$ ipython --no-banner

In [1]: import numpy as np

In [2]: from numpy import linalg as LA

In [3]: np.set_printoptions(precision=3, suppress=True, linewidth=120, sign=" ")

In [4]: def tidy(a):
   ...:     return np.round(a, 3) + 0
   ...: 

In [5]: E = np.load("case8.npy")

In [6]: tidy(E)
Out[6]: 
array([[-10.272,  -6.248, -20.611,  17.218,   8.533],
       [ -7.679,  -5.056, -15.562,  13.895,   6.235],
       [ -6.918,  -4.71 , -14.097,  12.918,   5.583],
       [ -6.895,  -4.699, -14.052,  12.888,   5.563],
       [ -6.021,  -4.304, -12.379,  11.762,   4.828],
       [ -5.376,  -4.013, -11.153,  10.928,   4.296],
       [ -4.471,  -3.605,  -9.44 ,   9.749,   3.565],
       [ -3.877,  -3.338,  -8.325,   8.97 ,   3.098],
       [ -3.739,  -3.275,  -8.067,   8.788,   2.991],
       [ -3.735,  -3.273,  -8.059,   8.782,   2.987],
       [ -3.156,  -3.012,  -6.979,   8.013,   2.544],
       [ -2.837,  -2.866,  -6.386,   7.585,   2.304],
       [ -2.209,  -2.578,  -5.223,   6.729,   1.842],
       [ -0.903,  -1.951,  -2.823,   4.854,   0.936],
       [  0.29 ,  -1.25 ,  -0.602,   2.778,   0.194],
       [  0.457,  -0.352,   0.288,   0.587,  -0.023],
       [ -0.066,   0.044,  -0.044,  -0.065,   0.   ],
       [ -0.081,   0.053,  -0.054,  -0.079,  -0.001],
       [ -0.14 ,   0.092,  -0.093,  -0.135,  -0.002],
       [ -1.365,   0.859,  -0.811,  -1.128,  -0.205],
       [ -1.857,   1.187,  -1.028,  -1.524,  -0.381],
       [ -2.2  ,   1.429,  -1.15 ,  -1.815,  -0.537],
       [ -2.822,   1.9  ,  -1.302,  -2.382,  -0.891],
       [ -3.046,   2.081,  -1.334,  -2.602,  -1.043],
       [ -5.385,   4.466,  -0.778,  -5.603,  -3.543],
       [ -5.62 ,   4.769,  -0.611,  -5.999,  -3.906],
       [ -5.766,   4.963,  -0.495,  -6.254,  -4.143],
       [ -6.048,   5.358,  -0.241,  -6.777,  -4.632],
       [ -7.99 ,   8.886,   2.9  , -11.617,  -9.367],
       [ -8.61 ,  10.471,   4.68 , -13.872, -11.644]])

In [7]: [round(float(x), 3) for x in LA.svd(E, compute_uv=False)[:3]]
Out[7]: [68.645, 30.83, 4.983]

In [8]: np.argsort(-LA.norm(E, axis=0).round(6), kind="stable")[:3]
Out[8]: array([ 3,  2,  0])
